$ python -q
>>> import numpy as np
>>> np.set_printoptions(suppress=True, linewidth=160)
>>> def tidy(a):
...     return np.round(a, 3) + 0
... 
>>> O, _ = np.linalg.qr(np.array([[-0.9, 0.1, -0.7, 1.5],
...     [0.6, -0.3, -1.4, 0.0],
...     [0.6, 1.2, -0.2, -0.5],
...     [2.1, 1.3, 0.2, -1.9]]))
>>> vals = np.array([2, 0, -2, 0])
>>> arr = O @ np.diag(vals) @ O.T
>>> tidy(arr)
array([[-0.259, -1.022, -0.441, -0.55 ],
       [-1.022, -1.207, -0.288,  0.56 ],
       [-0.441, -0.288, -0.005,  0.466],
       [-0.55 ,  0.56 ,  0.466,  1.471]])
>>> U, sig, Vt = np.linalg.svd(arr)
>>> np.argmax(sig[:-1] / (sig[1:] + 1e-6)) + 1
np.int64(2)
>>> tidy(sig)
array([2., 2., 0., 0.])
>>> other = U[:, :2] @ np.diag(sig[:2]) @ Vt[:2]
>>> np.linalg.matrix_rank(other)
np.int64(2)
>>> print(tidy(np.linalg.norm(arr - other) / np.linalg.norm(arr)))
0.0
>>> tidy(other)
array([[-0.259, -1.022, -0.441, -0.55 ],
       [-1.022, -1.207, -0.288,  0.56 ],
       [-0.441, -0.288, -0.005,  0.466],
       [-0.55 ,  0.56 ,  0.466,  1.471]])
>>> tidy(np.abs(arr - other).max())
np.float64(0.0)
>>> np.unique(arr.round(6), axis=0).shape
(4, 4)
>>> print(tidy(arr @ np.linalg.pinv(arr) @ arr))
[[-0.259 -1.022 -0.441 -0.55 ]
 [-1.022 -1.207 -0.288  0.56 ]
 [-0.441 -0.288 -0.005  0.466]
 [-0.55   0.56   0.466  1.471]]
>>> np.abs(np.diag(np.linalg.qr(arr)[1])) > 1e-9
array([ True,  True, False, False])
>>> U, sig, Vt = np.linalg.svd(arr)
>>> vecs = Vt[:(sig > 1e-8).sum()]
>>> rng = np.random.default_rng(3011)
>>> x0 = arr[3] + -2 * arr[1] + rng.integers(2) * np.eye(4)[2]
>>> print(tidy(x0))
[1.494 2.974 2.043 0.35 ]
>>> tidy(vecs.T @ vecs)
array([[ 0.402,  0.329,  0.039, -0.361],
       [ 0.329,  0.725,  0.265,  0.144],
       [ 0.039,  0.265,  0.124,  0.191],
       [-0.361,  0.144,  0.191,  0.749]])
>>> np.allclose(vecs.T @ vecs @ x0, x0)
False
